$ python -q
>>> import numpy as np
>>> from numpy import linalg as LA
>>> np.set_printoptions(precision=1, suppress=True, linewidth=160)
>>> rng = np.random.default_rng(97)
>>> th = np.sort(rng.uniform(-2, 2, 33))
>>> E = np.c_[th, th ** 2, th ** 3] @ np.array([[1, 2, 2, 1, 1, 1, 2, 2, 2, 0, 1, 2, 2],
...     [0, 2, 0, 1, 2, 2, 1, 2, 2, 0, 2, 0, 1],
...     [2, 1, 1, 1, 2, 2, 2, 0, 1, 1, 0, 2, 0]])
>>> E.round(1) + 0
array([[-17.2,  -3.8, -11.5,  -5.7,  -9.4,  -9.4, -15.3,   3.8,  -3.8,  -7.6,   5.8, -19.2,  -0.1],
       [-14.9,  -3.3, -10.2,  -4.9,  -7.9,  -7.9, -13.3,   3.2,  -3.3,  -6.5,   5.1, -16.7,  -0.2],
       [-13.9,  -3. ,  -9.7,  -4.5,  -7.2,  -7.2, -12.4,   3. ,  -3. ,  -6. ,   4.8, -15.7,  -0.3],
       [-13.6,  -3. ,  -9.5,  -4.4,  -7. ,  -7. , -12.1,   2.9,  -3. ,  -5.9,   4.7, -15.4,  -0.4],
       [-12.9,  -2.8,  -9.1,  -4.2,  -6.6,  -6.6, -11.6,   2.7,  -2.8,  -5.6,   4.5, -14.7,  -0.4],
       [-11.8,  -2.6,  -8.5,  -3.8,  -5.9,  -5.9, -10.6,   2.5,  -2.6,  -5.1,   4.2, -13.6,  -0.5],
       [ -9.8,  -2.2,  -7.3,  -3.1,  -4.7,  -4.7,  -8.8,   1.9,  -2.2,  -4.1,   3.5, -11.4,  -0.6],
       [ -9.5,  -2.1,  -7.1,  -3. ,  -4.5,  -4.5,  -8.6,   1.8,  -2.1,  -4. ,   3.4, -11.1,  -0.7],
       [ -6. ,  -1.5,  -5. ,  -1.9,  -2.5,  -2.5,  -5.5,   0.9,  -1.5,  -2.3,   2.2,  -7.3,  -0.9],
       [ -5.5,  -1.4,  -4.7,  -1.7,  -2.2,  -2.2,  -5.1,   0.7,  -1.4,  -2.1,   2. ,  -6.8,  -0.9],
       [ -3.3,  -1. ,  -3.2,  -1.1,  -1.1,  -1.1,  -3.2,   0.1,  -1. ,  -1.1,   1.1,  -4.3,  -1. ],
       [ -2.4,  -0.9,  -2.6,  -0.8,  -0.8,  -0.8,  -2.5,  -0.2,  -0.9,  -0.8,   0.8,  -3.4,  -1. ],
       [ -1. ,  -0.7,  -1.4,  -0.5,  -0.3,  -0.3,  -1.3,  -0.5,  -0.7,  -0.2,   0.1,  -1.6,  -0.8],
       [ -0.9,  -0.7,  -1.3,  -0.4,  -0.3,  -0.3,  -1.2,  -0.5,  -0.7,  -0.2,   0.1,  -1.5,  -0.8],
       [ -0.9,  -0.7,  -1.3,  -0.4,  -0.3,  -0.3,  -1.1,  -0.5,  -0.7,  -0.2,   0.1,  -1.4,  -0.8],
       [ -0.7,  -0.6,  -1.1,  -0.4,  -0.2,  -0.2,  -1. ,  -0.5,  -0.6,  -0.1,   0. ,  -1.2,  -0.7],
       [ -0.5,  -0.5,  -0.8,  -0.3,  -0.2,  -0.2,  -0.7,  -0.5,  -0.5,  -0.1,  -0.1,  -0.9,  -0.6],
       [ -0.5,  -0.5,  -0.8,  -0.3,  -0.2,  -0.2,  -0.7,  -0.5,  -0.5,   0. ,  -0.1,  -0.8,  -0.6],
       [ -0.3,  -0.4,  -0.6,  -0.2,  -0.2,  -0.2,  -0.5,  -0.4,  -0.4,   0. ,  -0.1,  -0.6,  -0.5],
       [ -0.1,  -0.2,  -0.2,  -0.1,  -0.1,  -0.1,  -0.2,  -0.2,  -0.2,   0. ,  -0.1,  -0.2,  -0.2],
       [  0.1,   0.2,   0.2,   0.1,   0.1,   0.1,   0.2,   0.2,   0.2,   0. ,   0.1,   0.2,   0.2],
       [  0.2,   0.4,   0.4,   0.2,   0.3,   0.3,   0.4,   0.4,   0.4,   0. ,   0.2,   0.4,   0.4],
       [  1. ,   2.1,   1.4,   1.1,   1.7,   1.7,   1.9,   1.9,   2.1,   0.2,   1.3,   1.6,   1.5],
       [  1.4,   2.7,   1.7,   1.5,   2.3,   2.3,   2.6,   2.4,   2.7,   0.3,   1.7,   2.1,   1.9],
       [  1.6,   3. ,   1.9,   1.7,   2.7,   2.7,   2.9,   2.6,   3. ,   0.4,   1.9,   2.3,   2.1],
       [  1.9,   3.5,   2.2,   2. ,   3.2,   3.2,   3.4,   2.9,   3.5,   0.5,   2.1,   2.7,   2.3],
       [  2.9,   4.9,   2.9,   2.9,   4.9,   4.9,   4.9,   3.9,   4.9,   1. ,   2.9,   3.9,   2.9],
       [  6.5,   9. ,   5.3,   5.8,  10.2,  10.2,   9.7,   6.5,   9. ,   2.5,   5.1,   7.8,   4.6],
       [  9.4,  12. ,   7. ,   7.9,  14.3,  14.3,  13.4,   8.1,  12. ,   3.9,   6.5,  10.9,   5.6],
       [ 10.8,  13.4,   7.9,   9. ,  16.3,  16.3,  15.2,   8.8,  13.4,   4.6,   7.2,  12.5,   6.1],
       [ 12.9,  15.4,   9.1,  10.5,  19.2,  19.2,  17.8,   9.8,  15.4,   5.6,   8. ,  14.7,   6.7],
       [ 13.2,  15.7,   9.3,  10.7,  19.6,  19.6,  18.2,  10. ,  15.7,   5.7,   8.2,  15. ,   6.8],
       [ 15.9,  18.2,  10.8,  12.6,  23.3,  23.3,  21.5,  11.2,  18.2,   7. ,   9.2,  17.8,   7.5]])
>>> C = E[[27, 22]].astype(float)
>>> for _ in range(6):
...     idx = LA.norm(E[:, None] - C, axis=-1).argmin(axis=1)
...     C = np.array([E[idx == j].mean(axis=0) for j in range(2)])
... 
>>> idx
array([1, 1, 1, 1, 1, 1, 1, 1, 1, 1, 1, 1, 1, 1, 1, 1, 1, 1, 1, 1, 1, 1, 1, 1, 1, 1, 1, 0, 0, 0, 0, 0, 0])
>>> np.bincount(idx)
array([ 6, 27])
